% python3 -q
>>> import numpy as np
>>> import numpy.linalg as la
>>> np.set_printoptions(precision=1, suppress=True, linewidth=100)
>>> rng = np.random.default_rng(53)
>>> data = np.array([[2, 1, -2, -1, 0, 3, 1],
...     [1, -3, -2, -2, -2, -2, 3],
...     [3, -1, -3, 2, -1, 0, 2],
...     [1, 1, 3, -3, -2, 2, 3],
...     [1, 3, -3, -1, -1, 3, -1],
...     [-1, 1, 0, -1, -1, -2, 0],
...     [-2, 0, -3, 3, -1, -1, 0],
...     [-1, -2, 2, 3, 0, 0, -2],
...     [2, -1, -1, -1, 3, -1, -1],
...     [-3, 0, -1, 3, -3, 2, 1]]) * (rng.random((10, 7)) < 0.3)
>>> print(data)
[[ 2  0  0  0  0  0  0]
 [ 0  0  0 -2  0  0  0]
 [ 3  0  0  0 -1  0  0]
 [ 1  1  0  0  0  0  0]
 [ 0  0 -3  0  0  0  0]
 [-1  0  0  0  0  0  0]
 [ 0  0 -3  0  0  0  0]
 [ 0  0  0  0  0  0  0]
 [ 0 -1  0  0  3  0  0]
 [ 0  0 -1  0  0  2  0]]
>>> # looks like rank 6
>>> print(la.matrix_rank(data, rtol=0.1))
6
>>> Y = np.array([[2, 3, 1],
...     [1, 3, 0],
...     [3, 3, 1],
...     [3, 0, 0],
...     [2, 0, 2],
...     [2, 0, 3],
...     [1, 1, 1]])
>>> print(np.vstack([data, Y.T]).shape)
(13, 7)
>>> print(la.matrix_rank(data @ Y))
3
>>> print(np.einsum("ij->j", data))
[ 5  0 -7 -2  2  2  0]
>>> print(np.einsum("ij,ij->i", data, data))
[ 4  4 10  2  9  1  9  0 10  5]
>>> print(np.einsum("ik,kj->ij", data, Y))
[[ 4  6  2]
 [-6  0  0]
 [ 4  9  1]
 [ 3  6  1]
 [-9 -9 -3]
 [-2 -3 -1]
 [-9 -9 -3]
 [ 0  0  0]
 [ 5 -3  6]
 [ 1 -3  5]]
>>> rank = la.matrix_rank(data)
>>> print(rank)
6
>>> N = la.svd(data)[2][rank:].T
>>> print(la.matrix_rank(data.T @ data), la.matrix_rank(data @ data.T))
6 6
>>> print(N @ N.T)
[[0. 0. 0. 0. 0. 0. 0.]
 [0. 0. 0. 0. 0. 0. 0.]
 [0. 0. 0. 0. 0. 0. 0.]
 [0. 0. 0. 0. 0. 0. 0.]
 [0. 0. 0. 0. 0. 0. 0.]
 [0. 0. 0. 0. 0. 0. 0.]
 [0. 0. 0. 0. 0. 0. 1.]]
>>> print(data @ N)
[[0.]
 [0.]
 [0.]
 [0.]
 [0.]
 [0.]
 [0.]
 [0.]
 [0.]
 [0.]]
>>> print(N.shape)
(7, 1)
>>> mat = np.load("mat.npy")
>>> print(mat)
[[ 4  0 -2  4 -4  0 -6  2]
 [ 0  1  0  1 -3  0 -3  1]
 [-2  0  1 -2  2  0  3 -1]
 [ 4  1 -2  5 -7  0 -9  3]
 [-4 -3  2 -7 13  0 15 -5]
 [ 0  0  0  0  0  0  0  0]
 [-6 -3  3 -9 15  0 18 -6]
 [ 2  1 -1  3 -5  0 -6  2]]
>>> print(round(float(la.det(mat)), 1))
0.0
>>> print(np.allclose(mat @ mat.T, mat.T @ mat))
True
>>> print((mat + mat.T) / 2)
[[ 4.  0. -2.  4. -4.  0. -6.  2.]
 [ 0.  1.  0.  1. -3.  0. -3.  1.]
 [-2.  0.  1. -2.  2.  0.  3. -1.]
 [ 4.  1. -2.  5. -7.  0. -9.  3.]
 [-4. -3.  2. -7. 13.  0. 15. -5.]
 [ 0.  0.  0.  0.  0.  0.  0.  0.]
 [-6. -3.  3. -9. 15.  0. 18. -6.]
 [ 2.  1. -1.  3. -5.  0. -6.  2.]]
>>> print(round(np.abs(la.eigvals(mat)).max(), 1))
40.0
>>> print(np.round(np.sort(np.abs(la.eigvals(mat))), 1) + 0)
[ 0.  0.  0.  0.  0.  0.  4. 40.]
>>> print(la.matrix_power(mat, 3))
[[  3412   1584  -1706   4996  -8164      0  -9870   3290]
 [  1584    765   -792   2349  -3879      0  -4671   1557]
 [ -1706   -792    853  -2498   4082      0   4935  -1645]
 [  4996   2349  -2498   7345 -12043      0 -14541   4847]
 [ -8164  -3879   4082 -12043  19801      0  23883  -7961]
 [     0      0      0      0      0      0      0      0]
 [ -9870  -4671   4935 -14541  23883      0  28818  -9606]
 [  3290   1557  -1645   4847  -7961      0  -9606   3202]]
>>> print(np.round(np.trace(la.pinv(mat) @ mat), 1))
2.0
>>> print(np.unique(mat.round(6), axis=0).shape)
(8, 8)
>>> print(mat.ravel(order="F"))
[ 4  0 -2  4 -4  0 -6  2  0  1  0  1 -3  0 -3  1 -2  0  1 -2  2  0  3 -1  4  1 -2  5 -7  0 -9  3 -4
 -3  2 -7 13  0 15 -5  0  0  0  0  0  0  0  0 -6 -3  3 -9 15  0 18 -6  2  1 -1  3 -5  0 -6  2]
>>> print(mat.reshape(-1, 2))
[[ 4  0]
 [-2  4]
 [-4  0]
 [-6  2]
 [ 0  1]
 [ 0  1]
 [-3  0]
 [-3  1]
 [-2  0]
 [ 1 -2]
 [ 2  0]
 [ 3 -1]
 [ 4  1]
 [-2  5]
 [-7  0]
 [-9  3]
 [-4 -3]
 [ 2 -7]
 [13  0]
 [15 -5]
 [ 0  0]
 [ 0  0]
 [ 0  0]
 [ 0  0]
 [-6 -3]
 [ 3 -9]
 [15  0]
 [18 -6]
 [ 2  1]
 [-1  3]
 [-5  0]
 [-6  2]]
>>> t3 = mat.reshape(8, 2, -1)
>>> print(t3.shape)
(8, 2, 4)
>>> print(t3[:, 0])
[[ 4  0 -2  4]
 [ 0  1  0  1]
 [-2  0  1 -2]
 [ 4  1 -2  5]
 [-4 -3  2 -7]
 [ 0  0  0  0]
 [-6 -3  3 -9]
 [ 2  1 -1  3]]
>>> print(t3.sum(axis=1))
[[  0   0  -8   6]
 [ -3   1  -3   2]
 [  0   0   4  -3]
 [ -3   1 -11   8]
 [  9  -3  17 -12]
 [  0   0   0   0]
 [  9  -3  21 -15]
 [ -3   1  -7   5]]
>>> print(np.swapaxes(t3, 1, 2)[7])
[[ 2 -5]
 [ 1  0]
 [-1 -6]
 [ 3  2]]
>>> print(t3.transpose(1, 0, 2))
[[[ 4  0 -2  4]
  [ 0  1  0  1]
  [-2  0  1 -2]
  [ 4  1 -2  5]
  [-4 -3  2 -7]
  [ 0  0  0  0]
  [-6 -3  3 -9]
  [ 2  1 -1  3]]

 [[-4  0 -6  2]
  [-3  0 -3  1]
  [ 2  0  3 -1]
  [-7  0 -9  3]
  [13  0 15 -5]
  [ 0  0  0  0]
  [15  0 18 -6]
  [-5  0 -6  2]]]
>>> rank = la.matrix_rank(mat)
>>> print(rank)
2
>>> N = la.svd(mat)[2][rank:].T
>>> print(N.shape)
(8, 6)
>>> print([int(la.matrix_rank(mat[:i])) for i in range(1, len(mat) + 1)])
[1, 2, 2, 2, 2, 2, 2, 2]
>>> print(np.round(N @ N.T, 1) + 0)
[[ 0.5  0.2  0.3 -0.3 -0.2  0.   0.1  0. ]
 [ 0.2  0.9 -0.1  0.1  0.2  0.   0.1  0. ]
 [ 0.3 -0.1  0.9  0.2  0.1  0.  -0.1  0. ]
 [-0.3  0.1  0.2  0.8  0.1  0.   0.2 -0.1]
 [-0.2  0.2  0.1  0.1  0.5  0.  -0.4  0.1]
 [ 0.   0.   0.   0.   0.   1.   0.   0. ]
 [ 0.1  0.1 -0.1  0.2 -0.4  0.   0.5  0.2]
 [ 0.   0.   0.  -0.1  0.1  0.   0.2  0.9]]
>>> print([int(la.matrix_rank(mat[:, :j + 1])) for j in range(8)])
[1, 2, 2, 2, 2, 2, 2, 2]
>>> M = np.loadtxt("a.csv", delimiter=",")
>>> print(M)
[[-40.2   1.2  -3.   -8.4  23.    3.9  18.9]
 [ 10.4 -17.5  18.7   5.7   5.9  17.9  -0.4]
 [ -9.    8.2 -20.1 -12.9   3.8   1.3   1.1]
 [  4.3  -7.6  22.4   4.4 -13.1  24.4   4.9]
 [ 12.2 -31.2   5.3   7.1  21.1 -44.8  -1.2]
 [  6.8   4.7  -6.1   0.6   4.8 -26.1  -8. ]
 [ 12.6   5.8  11.5   0.4 -12.8 -11.4   1.9]
 [-19.2 -42.2  -0.2  -4.6  36.5  -5.7   5.6]
 [-19.9   1.7   7.5   3.7  -4.4  31.8 -14.1]
 [ -1.2  -0.6 -11.3  -6.6  -7.1  -8.3  -6.4]
 [ -2.4  27.    5.5  -8.3  20.3  16.  -12.4]
 [-11.7 -18.  -14.5 -31.   22.2 -24.1  25.4]
 [ -4.7  15.  -12.6 -10.3 -28.7  34.2 -19.1]
 [-10.   17.4  -5.6 -11.1  -8.4 -22.1   9.8]
 [ 28.6 -12.1   4.3  12.6 -18.3  11.4 -27. ]
 [ -0.8  -3.8  -2.7  25.9 -10.6   9.3   3.5]
 [-25.9  -2.3 -17.3  -0.8  24.6  10.7   5.8]
 [ -7.4   5.9   0.8   9.7 -20.7  25.6 -16.3]
 [  4.   -4.6   7.    0.7   3.5   2.9  23. ]
 [  3.1  -4.8  -8.   -3.2   1.4 -24.4  -4.8]
 [ 12.4  -3.6   9.7  19.  -22.9 -10.5 -14.1]
 [  5.8  -4.1  -5.   12.4  -3.8   5.5   7.3]
 [-18.2   0.3  18.5  -2.    0.9  -3.8   2.4]
 [ 10.  -22.8 -12.   -8.   16.1   2.4  26.1]
 [ 10.1  17.  -15.1 -39.7  21.3 -39.8  19.5]
 [ -4.4  14.   27.1  10.5 -12.8  20.7 -16.1]
 [ -4.4 -17.3   4.  -13.1 -11.3   2.4   9.7]
 [ 19.4   8.9 -11.3   6.3  24.7  -1.3 -11.6]]
>>> Q, R = la.qr(M)
>>> print(np.abs(np.diag(R)))
[76.9 80.5 64.4 60.7 72.5 83.3 53.8]
>>> print(np.round(Q.T @ Q, 1) + 0)
[[1. 0. 0. 0. 0. 0. 0.]
 [0. 1. 0. 0. 0. 0. 0.]
 [0. 0. 1. 0. 0. 0. 0.]
 [0. 0. 0. 1. 0. 0. 0.]
 [0. 0. 0. 0. 1. 0. 0.]
 [0. 0. 0. 0. 0. 1. 0.]
 [0. 0. 0. 0. 0. 0. 1.]]
>>> print(np.allclose(R.T @ R, M.T @ M))
True
>>> print(R)
[[ 76.9  -3.1   7.8  19.1 -24.2 -22.1 -20. ]
 [  0.   80.5  -4.9  -7.2 -28.7  19.  -22.8]
 [  0.    0.   64.4  31.4 -30.4  37.2 -18.6]
 [  0.    0.    0.   60.7 -25.2  36.8 -31.5]
 [  0.    0.    0.    0.  -72.5  24.6 -11.5]
 [  0.    0.    0.    0.    0.   83.3 -10. ]
 [  0.    0.    0.    0.    0.    0.  -53.8]]
>>> labels = M[:, 2] > np.median(M[:, 2])
>>> r0 = M[labels].mean(axis=0) - M[~labels].mean(axis=0)
>>> print(round(float((((M - M.mean(axis=0)) @ r0 > 0) == labels).mean()), 1))
0.8
>>> print(labels.astype(int))
[0 1 0 1 1 0 1 1 1 0 1 0 0 0 1 0 0 1 1 0 1 0 1 0 0 1 1 0]
>>> print(((M - M.mean(axis=0)) @ r0 > 0).astype(int))
[0 1 0 1 0 0 1 0 1 0 0 0 1 0 1 1 0 1 1 0 1 1 1 0 0 1 1 0]
>>> Y = M / np.sqrt((M ** 2).mean(axis=1, keepdims=True))
>>> print(la.matrix_rank(M - M.mean(axis=1, keepdims=True)))
6
>>> print(la.matrix_rank(Y) == la.matrix_rank(M))
True
>>> Xc = (M - M.mean(axis=0)) / M.std(axis=0)
>>> print(np.argwhere(np.abs(Xc) > 2))
[[ 0  0]
 [ 4  5]
 [ 7  1]
 [ 7  4]
 [11  3]
 [14  0]
 [15  3]
 [24  3]
 [25  2]]
>>> b = la.lstsq(np.delete(Xc, 4, axis=1), Xc[:, 4])[0]
>>> print(np.round(1 - np.var(Xc[:, 4] - np.delete(Xc, 4, axis=1) @ b), 1))
0.4
>>> arr = np.load("case1.npy")
>>> print(arr)
[[4. 1. 1. 1. 1. 1.]
 [1. 4. 1. 1. 1. 1.]
 [1. 1. 4. 1. 1. 1.]
 [1. 1. 1. 4. 1. 1.]
 [1. 1. 1. 1. 4. 1.]
 [1. 1. 1. 1. 1. 4.]]
>>> labels = rng.permutation(6)
>>> print(labels)
[2 4 3 5 0 1]
>>> Y = arr[labels][:, labels]
>>> print(np.sort(np.abs(la.eigvals(Y))))
[3. 3. 3. 3. 3. 9.]
>>> print(Y)
[[4. 1. 1. 1. 1. 1.]
 [1. 4. 1. 1. 1. 1.]
 [1. 1. 4. 1. 1. 1.]
 [1. 1. 1. 4. 1. 1.]
 [1. 1. 1. 1. 4. 1.]
 [1. 1. 1. 1. 1. 4.]]
>>> print(np.allclose(Y, arr))
True
>>> print(np.diag(Y))
[4. 4. 4. 4. 4. 4.]
>>> print((arr + arr.T) / 2)
[[4. 1. 1. 1. 1. 1.]
 [1. 4. 1. 1. 1. 1.]
 [1. 1. 4. 1. 1. 1.]
 [1. 1. 1. 4. 1. 1.]
 [1. 1. 1. 1. 4. 1.]
 [1. 1. 1. 1. 1. 4.]]
>>> assert arr == arr.T
Traceback (most recent call last):
  File "<python-input-75>", line 1, in <module>
    assert arr == arr.T
           ^^^^^^^^^^^^
ValueError: The truth value of an array with more than one element is ambiguous. Use a.any() or a.all()
>>> print(np.sort(np.abs(la.eigvals(arr))))
[3. 3. 3. 3. 3. 9.]
>>> print(np.trace(arr))
24.0
>>> def softmax(z):
...     e = np.exp(z - z.max(axis=-1, keepdims=True))
...     return e / e.sum(axis=-1, keepdims=True)
... 
>>> print(np.round(softmax(arr[5]), 1) + 0)
[0.  0.  0.  0.  0.  0.8]
>>> print(softmax(arr).sum(axis=1))
[1. 1. 1. 1. 1. 1.]
>>> print(np.round(softmax(arr[5] + 3), 1) + 0)
[0.  0.  0.  0.  0.  0.8]
>>> S = arr @ arr.T / np.sqrt(6)
>>> print(np.round(softmax(S + np.triu(np.full(S.shape, -np.inf), 1)), 1) + 0)
[[1.  0.  0.  0.  0.  0. ]
 [0.  1.  0.  0.  0.  0. ]
 [0.  0.  1.  0.  0.  0. ]
 [0.  0.  0.  0.9 0.  0. ]
 [0.  0.  0.  0.  0.9 0. ]
 [0.  0.  0.  0.  0.  0.9]]
>>> print(np.round(softmax(S), 1) + 0)
[[0.9 0.  0.  0.  0.  0. ]
 [0.  0.9 0.  0.  0.  0. ]
 [0.  0.  0.9 0.  0.  0. ]
 [0.  0.  0.  0.9 0.  0. ]
 [0.  0.  0.  0.  0.9 0. ]
 [0.  0.  0.  0.  0.  0.9]]
>>> print(softmax(S).round(6).argmax(axis=1))
[0 1 2 3 4 5]
